% python3 -q
>>> import numpy as np
>>> from numpy import linalg as LA
>>> np.set_printoptions(precision=3, suppress=True, linewidth=120, sign=" ")
>>> rng = np.random.default_rng(15853)
>>> th = rng.uniform(0, 2 * np.pi, 47)
>>> q, _ = LA.qr(np.array([[1.2, -0.4], [1.0, 1.7], [0.2, -0.1]]))
>>> m1 = 3 * np.c_[np.cos(th), np.sin(th)] @ q.T
>>> m1
array([[ 2.757,  1.08 ,  0.48 ],
       [ 0.747,  2.904,  0.087],
       [ 2.926, -0.395,  0.534],
       [-1.525, -2.573, -0.233],
       [-0.693, -2.918, -0.077],
       [-2.275,  1.905, -0.442],
       [ 1.885, -2.303,  0.378],
       [ 1.224, -2.726,  0.265],
       [-2.849, -0.797, -0.501],
       [ 1.89 ,  2.31 ,  0.303],
       [ 0.765,  2.899,  0.09 ],
       [ 2.832,  0.856,  0.497],
       [-2.725, -1.162, -0.472],
       [ 2.826,  0.878,  0.495],
       [-2.1  ,  2.103, -0.413],
       [-2.95 , -0.138, -0.53 ],
       [-2.459, -1.668, -0.416],
       [ 2.478, -1.623,  0.473],
       [ 2.792, -0.968,  0.519],
       [ 0.2  , -2.992,  0.085],
       [ 1.077,  2.796,  0.148],
       [ 2.701, -1.203,  0.507],
       [ 1.063, -2.795,  0.237],
       [ 2.693,  1.237,  0.465],
       [-2.753,  1.076, -0.514],
       [ 1.633,  2.504,  0.253],
       [ 2.408,  1.743,  0.406],
       [ 2.566, -1.476,  0.487],
       [ 1.972,  2.238,  0.319],
       [-0.15 , -2.996,  0.022],
       [-2.837, -0.838, -0.498],
       [ 2.483,  1.63 ,  0.421],
       [-2.422,  1.708, -0.465],
       [ 2.868, -0.703,  0.529],
       [ 0.514, -2.952,  0.141],
       [ 2.952, -0.013,  0.533],
       [-2.8  ,  0.944, -0.52 ],
       [-2.502, -1.6  , -0.425],
       [ 1.908,  2.295,  0.306],
       [ 0.936, -2.842,  0.215],
       [ 0.803, -2.884,  0.192],
       [-2.952,  0.038, -0.533],
       [ 2.159, -2.04 ,  0.423],
       [-2.61 , -1.409, -0.448],
       [ 2.321, -1.847,  0.449],
       [-0.287,  2.985, -0.101],
       [ 2.863,  0.742,  0.504]])
>>> # looks like rank 2
>>> cent = m1[[17, 37]].astype(float)
>>> for _ in range(3):
...     labels = LA.norm(m1[:, None] - cent, axis=-1).argmin(axis=1)
...     cent = np.array([m1[labels == j].mean(axis=0) for j in range(2)])
... 
>>> labels
array([ 0,  0,  0,  1,  1,  1,  0,  0,  1,  0,  0,  0,  1,  0,  1,  1,  1,  0,  0,  0,  0,  0,  0,  0,  1,  0,  0,  0,
        0,  1,  1,  0,  1,  0,  0,  0,  1,  1,  0,  0,  0,  1,  0,  1,  0,  1,  0])
>>> np.abs(cent[1] - cent[0]).argmax()
np.int64(0)
>>> cent
array([[ 1.975, -0.122,  0.358],
       [-2.17 , -0.314, -0.386]])
>>> np.bincount(labels)
array([ 30,  17])
>>> cen = m1 - m1.mean(axis=0)
>>> V = LA.svd(cen)[2][:2]
>>> other = cen - cen @ V.T @ V
>>> np.round(other.std(axis=0), 3) + 0
array([ 0.,  0.,  0.])
>>> np.diag(V.T @ V)
array([ 0.969,  1.   ,  0.032])
>>> round(LA.norm(other) / LA.norm(cen), 3)
np.float64(0.0)
>>> LA.norm(other, axis=1).round(6).argmax()
np.int64(0)
>>> (cen @ V.T).std(axis=0)
array([ 2.224,  1.945])
>>> Uu, s, VT = LA.svd(m1)
>>> V = VT[:(s > 1e-8).sum()]
>>> x0 = m1[37] + -3 * m1[3] + rng.integers(2) * np.eye(3)[0]
>>> x0
array([ 3.073,  6.119,  0.274])
>>> np.allclose(V.T @ V @ x0, x0)
False
>>> V.T @ V
array([[ 0.969,  0.003,  0.175],
       [ 0.003,  1.   , -0.016],
       [ 0.175, -0.016,  0.032]])
>>> LA.matrix_rank(np.vstack([m1, x0]))
np.int64(3)
>>> [round(float(x), 3) for x in LA.svd(m1, compute_uv=False)[:3]]
[15.536, 13.477, 0.0]
>>> LA.cond(m1) > 100
np.True_
